$ ipython --no-banner

In [1]: import numpy as np

In [2]: np.set_printoptions(precision=3, suppress=True, linewidth=140, floatmode="fixed")

In [3]: def rnd(a):
   ...:     return np.round(a, 3) + 0
   ...: 

In [4]: W0 = np.load("test11.npy")

In [5]: W0
Out[5]: 
array([[ 4.004,  5.042,  1.055],
       [ 4.936,  1.713, -1.235],
       [-3.529,  4.170, -0.512],
       [-4.994, -3.660,  0.772],
       [ 0.476, -0.621,  9.568],
       [-1.299, -4.613,  1.957],
       [-1.727,  3.284, -0.184],
       [ 7.146,  6.248,  4.092],
       [ 2.181,  1.044,  4.234],
       [ 0.704,  2.315,  8.121],
       [-0.059, -6.967, -0.651],
       [-2.915, -6.904,  1.043],
       [ 7.169,  1.949,  7.990],
       [ 5.052, -2.650, -1.823],
       [ 2.392, -5.985, -2.540]])

In [6]: x0 = np.array([1, 0, 2])

In [7]: y = W0 @ x0

In [8]: rnd(np.linalg.solve(W0.T @ W0, W0.T @ y))
Out[8]: array([1.000, 0.000, 2.000])

In [9]: rng = np.random.default_rng(52)

In [10]: y = y + 0.05 * rng.normal(size=15)

In [11]: rnd(y)
Out[11]: array([ 6.073,  2.478, -4.556, -3.455, 19.628,  2.648, -2.086, 15.339, 10.592, 16.975, -1.377, -0.780, 23.215,  1.324, -2.622])

In [12]: c, *_ = np.linalg.lstsq(W0, y)

In [13]: rnd(np.linalg.norm(y - W0 @ c))
Out[13]: np.float64(0.147)

In [14]: [round(float(np.linalg.norm(np.linalg.solve(W0.T @ W0 + lam * np.eye(3), W0.T @ y))), 2) for lam in (0, 1, 10, 100)]
Out[14]: [2.24, 2.23, 2.17, 1.69]

In [15]: D = np.linalg.norm(W0[:, None] - W0[None], axis=-1)

In [16]: rnd(D[:5, :5])
Out[16]: 
array([[ 0.000,  4.147,  7.744, 12.521, 10.816],
       [ 4.147,  0.000,  8.844, 11.467, 11.918],
       [ 7.744,  8.844,  0.000,  8.069, 11.857],
       [12.521, 11.467,  8.069,  0.000, 10.795],
       [10.816, 11.918, 11.857, 10.795,  0.000]])

In [17]: np.unravel_index(D.round(6).argmax(), D.shape)
Out[17]: (np.int64(7), np.int64(11))

In [18]: np.flatnonzero(D[12] < D.mean() / 2)
Out[18]: array([12])

In [19]: np.linalg.matrix_rank(D ** 2)
Out[19]: np.int64(5)

In [20]: arr = np.load("w.npy")

In [21]: rnd(arr)
Out[21]: 
array([[ 0.653, -0.449, -0.064,  0.143],
       [-0.449,  0.418, -0.083,  0.185],
       [-0.064, -0.083,  0.988,  0.027],
       [ 0.143,  0.185,  0.027,  0.941]])

In [22]: # applying it twice changes nothing

In [23]: np.unique(arr.round(6), axis=0).shape
Out[23]: (4, 4)

In [24]: np.abs(np.diag(np.linalg.qr(arr)[1])) > 1e-9
Out[24]: array([ True,  True,  True, False])

In [25]: rnd(arr @ np.linalg.pinv(arr) @ arr)
Out[25]: 
array([[ 0.653, -0.449, -0.064,  0.143],
       [-0.449,  0.418, -0.083,  0.185],
       [-0.064, -0.083,  0.988,  0.027],
       [ 0.143,  0.185,  0.027,  0.941]])

In [26]: rnd(np.trace(np.linalg.pinv(arr) @ arr))
Out[26]: np.float64(3.0)

In [27]: np.allclose(arr[:-1].T @ np.linalg.lstsq(arr[:-1].T, arr[-1])[0], arr[-1])
Out[27]: True

In [28]: labels = rng.permutation(4)

In [29]: labels
Out[29]: array([2, 1, 3, 0])

In [30]: other = arr[labels][:, labels]

In [31]: rnd(np.diag(other))
Out[31]: array([0.988, 0.418, 0.941, 0.653])

In [32]: np.allclose(other, arr)
Out[32]: False

In [33]: evals, V = np.linalg.eigh(arr)

In [34]: rnd(evals.sum()), np.trace(arr)
Out[34]: (np.float64(3.0), np.float64(3.0))

In [35]: rnd(np.linalg.svd(arr, compute_uv=False))
Out[35]: array([1.000, 1.000, 1.000, 0.000])

In [36]: rnd(np.linalg.eigvalsh(arr + -3 * np.eye(4)))
Out[36]: array([-3.000, -2.000, -2.000, -2.000])

In [37]: np.unique(evals.round(6) + 0, return_counts=True)[1]
Out[37]: array([1, 3])

In [38]: rnd(np.linalg.eigvalsh(arr @ arr))
Out[38]: array([0.000, 1.000, 1.000, 1.000])

In [39]: t = np.radians(15)

In [40]: Rm = np.eye(4)

In [41]: Rm[3, 3] = Rm[1, 1] = np.cos(t)

In [42]: Rm[3, 1], Rm[1, 3] = -np.sin(t), np.sin(t)

In [43]: rnd(Rm)
Out[43]: 
array([[ 1.000,  0.000,  0.000,  0.000],
       [ 0.000,  0.966,  0.000,  0.259],
       [ 0.000,  0.000,  1.000,  0.000],
       [ 0.000, -0.259,  0.000,  0.966]])

In [44]: other = arr @ Rm.T

In [45]: rnd(np.linalg.svd(arr, compute_uv=False)), rnd(np.linalg.svd(other, compute_uv=False))
Out[45]: (array([1.000, 1.000, 1.000, 0.000]), array([1.000, 1.000, 1.000, 0.000]))

In [46]: rnd(np.abs(other - arr).max(axis=0))
Out[46]: array([0.000, 0.237, 0.000, 0.115])

In [47]: rnd(other)
Out[47]: 
array([[ 0.653, -0.397, -0.064,  0.255],
       [-0.449,  0.452, -0.083,  0.071],
       [-0.064, -0.074,  0.988,  0.047],
       [ 0.143,  0.422,  0.027,  0.861]])
